% python3 -q
>>> import numpy as np
>>> np.set_printoptions(precision=2, suppress=True, linewidth=200, legacy="1.25")
>>> cent = np.array([[0.3, -1.4, 0.9, -2.1, -1.0, 1.7, -0.7, 1.0, -2.1, 0.8]])
>>> rng = np.random.default_rng(1606)
>>> X = np.array([[-2], [3], [3], [0], [0], [1], [0], [1], [-3], [-1], [1]]) @ cent + 0.02 * rng.normal(size=(11, 10))
>>> print(X.round(2) + 0)
[[-0.6   2.8  -1.8   4.19  2.04 -3.42  1.41 -2.    4.18 -1.64]
 [ 0.89 -4.23  2.67 -6.3  -3.    5.11 -2.12  3.   -6.3   2.35]
 [ 0.89 -4.23  2.69 -6.31 -3.02  5.1  -2.13  3.01 -6.29  2.39]
 [-0.02  0.01 -0.02  0.03  0.    0.    0.01 -0.03  0.02 -0.08]
 [-0.01  0.01 -0.01 -0.04  0.    0.03  0.01 -0.06  0.03  0.01]
 [ 0.31 -1.37  0.88 -2.07 -1.01  1.69 -0.7   1.03 -2.12  0.79]
 [ 0.   -0.01  0.02  0.   -0.04 -0.01 -0.01  0.    0.03  0.01]
 [ 0.31 -1.39  0.9  -2.14 -1.01  1.71 -0.73  0.98 -2.07  0.81]
 [-0.93  4.19 -2.7   6.28  2.99 -5.11  2.13 -2.99  6.26 -2.38]
 [-0.31  1.39 -0.9   2.08  0.97 -1.69  0.69 -1.01  2.11 -0.81]
 [ 0.25 -1.41  0.9  -2.08 -0.98  1.72 -0.68  1.01 -2.11  0.79]]
>>> u = np.array([-1, 9, 7, 4, -7, -2, 8, -7, 1, -1, 9]) + 0.5
>>> mat = np.outer(u, u) / (u @ u)
>>> print(mat.round(2) + 0)
[[ 0.   -0.01 -0.01 -0.01  0.01  0.   -0.01  0.01  0.    0.   -0.01]
 [-0.01  0.22  0.17  0.1  -0.15 -0.03  0.19 -0.15  0.03 -0.01  0.22]
 [-0.01  0.17  0.13  0.08 -0.12 -0.03  0.15 -0.12  0.03 -0.01  0.17]
 [-0.01  0.1   0.08  0.05 -0.07 -0.02  0.09 -0.07  0.02 -0.01  0.1 ]
 [ 0.01 -0.15 -0.12 -0.07  0.1   0.02 -0.13  0.1  -0.02  0.01 -0.15]
 [ 0.   -0.03 -0.03 -0.02  0.02  0.01 -0.03  0.02 -0.01  0.   -0.03]
 [-0.01  0.19  0.15  0.09 -0.13 -0.03  0.17 -0.13  0.03 -0.01  0.19]
 [ 0.01 -0.15 -0.12 -0.07  0.1   0.02 -0.13  0.1  -0.02  0.01 -0.15]
 [ 0.    0.03  0.03  0.02 -0.02 -0.01  0.03 -0.02  0.01  0.    0.03]
 [ 0.   -0.01 -0.01 -0.01  0.01  0.   -0.01  0.01  0.    0.   -0.01]
 [-0.01  0.22  0.17  0.1  -0.15 -0.03  0.19 -0.15  0.03 -0.01  0.22]]
>>> W1 = np.array([[0, -3, -3, -2, 3],
...     [-1, -2, -1, -1, 0],
...     [2, 0, 0, 2, 2],
...     [0, 1, 3, -1, -3],
...     [1, -2, 3, 2, 0],
...     [2, 3, 2, 3, 3],
...     [0, -1, -1, -2, -1],
...     [1, -3, 3, 0, -3],
...     [-3, -3, 2, -1, -1],
...     [-3, 1, 0, 3, -1],
...     [1, 0, 2, 1, -3]])
>>> c = np.array([1, 1, -4, 5, 3])
>>> act = np.maximum(mat @ W1 + c, 0)
>>> print((act > 0).astype(int))
[[1 1 0 1 1]
 [1 1 0 1 1]
 [1 1 0 1 1]
 [1 1 0 1 1]
 [1 1 0 1 1]
 [1 1 0 1 1]
 [1 1 0 1 1]
 [1 1 0 1 1]
 [1 1 0 1 1]
 [1 1 0 1 1]
 [1 1 0 1 1]]
>>> print(np.linalg.matrix_rank(act))
2
>>> print((act > 0).mean(axis=0))
[1. 1. 0. 1. 1.]
>>> cent = np.array([[2, 0, 2], [2, -2, -2], [1, -1, -1], [-1, 0, 2], [1, -2, 0]])
>>> print((act @ cent).round(6).argmax(axis=1))
[2 2 2 2 2 2 2 2 2 2 2]
